In [1]: import numpy as np

In [2]: import numpy.linalg as la

In [3]: np.set_printoptions(suppress=True, linewidth=100)

In [4]: W0 = np.array([[2, 5, 2], [5, 2, 5], [2, 5, 2]])

In [5]: # rows and columns are dependent

In [6]: def softmax(z):
   ...:     e = np.exp(z - z.max(axis=-1, keepdims=True))
   ...:     return e / e.sum(axis=-1, keepdims=True)
   ...: 

In [7]: print(np.round(softmax(10 * W0[1]), 3) + 0)
[0.5 0.  0.5]

In [8]: S = W0 @ W0.T / np.sqrt(3)

In [9]: print(softmax(S).round(6).argmax(axis=1))
[0 1 0]

In [10]: print(np.round(softmax(S), 3) + 0)
[[0.459 0.081 0.459]
 [0.    1.    0.   ]
 [0.459 0.081 0.459]]

In [11]: print(np.round(softmax(S + np.triu(np.full(S.shape, -np.inf), 1)), 3) + 0)
[[1.    0.    0.   ]
 [0.    1.    0.   ]
 [0.459 0.081 0.459]]

In [12]: J = np.array([[-2.0, 4.0, 0.0], [4.0, 2.0, 4.0], [0.0, 4.0, -1.0]])

In [13]: evals, evecs = la.eig(J)

In [14]: print(evals.round(3))
[ 6.183 -5.71  -1.473]

In [15]: print(np.round(J @ evecs[:, 0] - evals[0] * evecs[:, 0], 3) + 0)
[0. 0. 0.]

In [16]: print(round(float(np.prod(evals)), 3))
52.0

In [17]: print(np.round(np.sort(la.eigvals(J @ J)), 3))
[ 2.17  32.603 38.228]

In [18]: print(np.round(np.sort(la.eigvals(la.inv(J))), 3))
[-0.679 -0.175  0.162]

In [19]: M2 = J / la.norm(J, axis=1, keepdims=True)

In [20]: C2 = M2 @ M2.T

In [21]: print(np.argwhere(np.triu(np.abs(C2) > 0.95, 1)))
[]

In [22]: print(np.round(la.norm(M2, axis=1), 3))
[1. 1. 1.]

In [23]: print((C2 - 2 * np.eye(3)).round(6).argmax(axis=1))
[2 2 0]

In [24]: print(round(np.degrees(np.arccos(np.clip(C2[1, 2], -1, 1))), 3))
80.695

In [25]: print(round(la.det(2 * J), 3), round(float(la.det(J)), 3))
416.0 52.0

In [26]: print(np.einsum("ii->", J))
-1.0

In [27]: print(round(float(la.det(J[::-1])), 3))
-52.0

In [28]: print(np.kron(np.eye(2, dtype=int), J))
[[-2.  4.  0. -0.  0.  0.]
 [ 4.  2.  4.  0.  0.  0.]
 [ 0.  4. -1.  0.  0. -0.]
 [-0.  0.  0. -2.  4.  0.]
 [ 0.  0.  0.  4.  2.  4.]
 [ 0.  0. -0.  0.  4. -1.]]

In [29]: print(np.einsum("ij,ji->", J, J))
73.0

In [30]: print(np.round(la.eigvals(J), 3))
[ 6.183 -5.71  -1.473]

In [31]: vec = np.array([1, 0, 3])

In [32]: rhs = J @ vec

In [33]: coef, lr = np.zeros(3), 1 / la.norm(J, 2) ** 2

In [34]: for i in range(20):
    ...:     coef -= lr * J.T @ (J @ coef - rhs)
    ...:     if i % 5 == 0: print(i, round(la.norm(J @ coef - rhs), 3))
    ...: 
0 2.812
5 1.617
10 1.208
15 0.902

In [35]: print(coef.round(3))
[1.322 0.042 2.641]

In [36]: print(round(float(la.cond(J)), 3))
4.198

In [37]: P = np.triu(np.array([[1, 1, 1], [1, 0, -3], [2, -3, 2]]), 1) + np.eye(3)

In [38]: M2 = P @ J @ la.inv(P)

In [39]: print(np.trace(M2), np.trace(J))
-1.0 -1.0

In [40]: print(np.round(la.det(M2), 3))
52.0

In [41]: data = np.loadtxt("data.csv", delimiter=",")

In [42]: print(data)
[[ 0.  2.  4.]
 [ 0.  0. -2.]
 [ 0.  0.  0.]]

In [43]: print(np.round(la.matrix_power(data, 4), 3))
[[0. 0. 0.]
 [0. 0. 0.]
 [0. 0. 0.]]

In [44]: print(np.round(np.sort(np.abs(la.eigvals(data))), 3))
[0. 0. 0.]

In [45]: print(data @ data)
[[ 0.  0. -4.]
 [ 0.  0.  0.]
 [ 0.  0.  0.]]

In [46]: print(np.allclose(data, data.T))
False

In [47]: print(round(np.abs(la.eigvals(data)).max(), 3))
0.0

In [48]: print(np.trace(data))
0.0

In [49]: print(np.allclose(data @ data.T, data.T @ data))
False

In [50]: print(round(la.det(data), 3))
0.0

In [51]: print(np.unique(data.round(6), axis=0).shape)
(3, 3)

In [52]: print(la.lstsq(data[:-1].T, data[-1])[2])
2

In [53]: print(round(float(np.trace(la.pinv(data) @ data)), 3))
2.0

In [54]: print(np.abs(np.diag(la.qr(data)[1])) > 1e-9)
[False False False]

In [55]: print(np.einsum("ii->", data))
0.0

In [56]: print(np.einsum("ij,ji->", data, data))
0.0

In [57]: print(round(float(la.eigvals(data).sum().real), 3))
0.0

In [58]: print(round(float(la.det(data.T)), 3))
0.0

In [59]: print(round(float(la.norm(data, 2) / la.norm(data)), 3))
0.986

In [60]: print(la.matrix_rank(data, rtol=0.1))
2

In [61]: X = np.loadtxt("case4.csv", delimiter=",")

In [62]: print(X)
[[ 19. -16.   8.]
 [-16.  19.  -8.]
 [  8.  -8.   7.]]

In [63]: q, evecs = la.qr(X[:, :2])[0], la.qr(X[:, 2:])[0]

In [64]: sigma = la.svd(q.T @ evecs, compute_uv=False)

In [65]: print(round(float(la.norm(q @ q.T - evecs @ evecs.T, 2)), 3))
1.0

In [66]: print(np.round(np.degrees(np.arccos(sigma.clip(0, 1))), 3))
[13.832]

In [67]: print((sigma > 0.9).sum())
1

In [68]: rng = np.random.default_rng(2509)

In [69]: M2 = X + rng.integers(-2, 3, (3, 1)) @ rng.integers(-2, 3, (1, 3))

In [70]: print(M2)
[[ 20. -18.   8.]
 [-16.  19.  -8.]
 [  7.  -6.   7.]]

In [71]: print(la.matrix_rank(M2 - X, tol=1e-8))
1

In [72]: print(M2 - X)
[[ 1. -2.  0.]
 [ 0.  0.  0.]
 [-1.  2.  0.]]

In [73]: print(np.round(la.svd(M2 - X, compute_uv=False), 3) + 0)
[3.162 0.    0.   ]

In [74]: evals, evecs = la.eig(X)

In [75]: print(np.round(X @ evecs[:, 0] - evals[0] * evecs[:, 0], 3) + 0)
[0. 0. 0.]

In [76]: print(evals.round(3))
[ 3. 39.  3.]

In [77]: print(np.round(np.sort(la.eigvals(la.inv(X))), 3))
[0.026 0.333 0.333]

In [78]: print(np.round(np.sort(la.eigvals(X.T)), 3))
[ 3.  3. 39.]

In [79]: feats = np.load("sample4.npy")

In [80]: print(feats)
[[ 1  0  0  0]
 [ 2  1  0  0]
 [ 0 -2  1  0]
 [ 0  1  2  1]]

In [81]: # triangular, det is the product of the diagonal

In [82]: evals, evecs = la.eig(feats)

In [83]: print(evals)
[1. 1. 1. 1.]

In [84]: print(np.round(np.sort(la.eigvals(feats @ feats)), 3))
[1. 1. 1. 1.]

In [85]: Uu, sigma, Vt = la.svd(feats)

In [86]: print(sigma.round(3))
[2.772 2.409 1.873 0.08 ]

In [87]: print(np.argmax(sigma[:-1] / (sigma[1:] + 1e-6)) + 1)
3

In [88]: M2 = Uu[:, :3] @ np.diag(sigma[:3]) @ Vt[:3]

In [89]: print(round(np.abs(feats - M2).max(), 3))
0.064

In [90]: print(round(la.norm(feats - M2) / la.norm(feats), 3))
0.019

In [91]: print(la.matrix_rank(feats, rtol=0.05))
3

In [92]: u = np.array([-7, -3, 6, 7])

In [93]: M2 = feats + np.outer(u, np.eye(4)[1])

In [94]: print(np.round(la.det(M2) / la.det(feats), 3), round(1 + la.solve(feats, u)[1], 3))
12.0 12.0

In [95]: print(la.matrix_rank(M2 - feats))
1

In [96]: P = np.triu(np.array([[2, -1, -2, -1], [-2, 2, 2, 0], [0, 0, 1, 0], [2, 1, 2, -1]]), 1) + np.eye(4)

In [97]: M2 = P @ feats @ la.inv(P)

In [98]: print(la.matrix_rank(M2))
4

In [99]: print(M2)
[[-1.  1. -8. -2.]
 [ 2. -1.  8.  2.]
 [ 0. -2.  5.  0.]
 [ 0.  1.  0.  1.]]

In [100]: lab = rng.permutation(4)

In [101]: print(lab)
[2 1 3 0]

In [102]: M2 = feats[lab][:, lab]

In [103]: print(M2)
[[ 1 -2  0  0]
 [ 0  1  0  2]
 [ 2  1  1  0]
 [ 0  0  0  1]]

In [104]: print(np.round(np.sort(np.abs(la.eigvals(M2))), 3))
[1. 1. 1. 1.]

In [105]: print(np.allclose(M2, feats))
False

In [106]: E = np.load("mat.npy")

In [107]: print(E)
[[ 0  0  4]
 [ 0  1  7]
 [ 0  2 10]
 [ 1  0  1]
 [ 0  1  7]
 [ 0  2 10]
 [ 0  2 10]
 [ 1  0  1]
 [ 0  0  4]
 [ 0  0  4]
 [ 1  0  1]
 [ 0  0  4]
 [ 0  0  4]
 [ 0  1  7]
 [ 1  0  1]
 [ 0  2 10]
 [ 1  0  1]]

In [108]: vec = np.array([5, -8, -1])

In [109]: a = np.maximum(E @ vec, 0)

In [110]: print(a)
[0 0 0 4 0 0 0 4 0 0 4 0 0 0 4 0 4]

In [111]: print(np.flatnonzero(a > 1e-9))
[ 3  7 10 14 16]

In [112]: print(np.maximum(E @ vec, 0) - np.maximum(-E @ vec, 0))
[ -4 -15 -26   4 -15 -26 -26   4  -4  -4   4  -4  -4 -15   4 -26   4]

In [113]: print(np.maximum(E @ (3 * vec), 0))
[ 0  0  0 12  0  0  0 12  0  0 12  0  0  0 12  0 12]

In [114]: print(E.T @ a)
[20  0 20]

In [115]: print(np.round(np.tanh(E @ vec), 3))
[-0.999 -1.    -1.     0.999 -1.    -1.    -1.     0.999 -0.999 -0.999  0.999 -0.999 -0.999 -1.
  0.999 -1.     0.999]
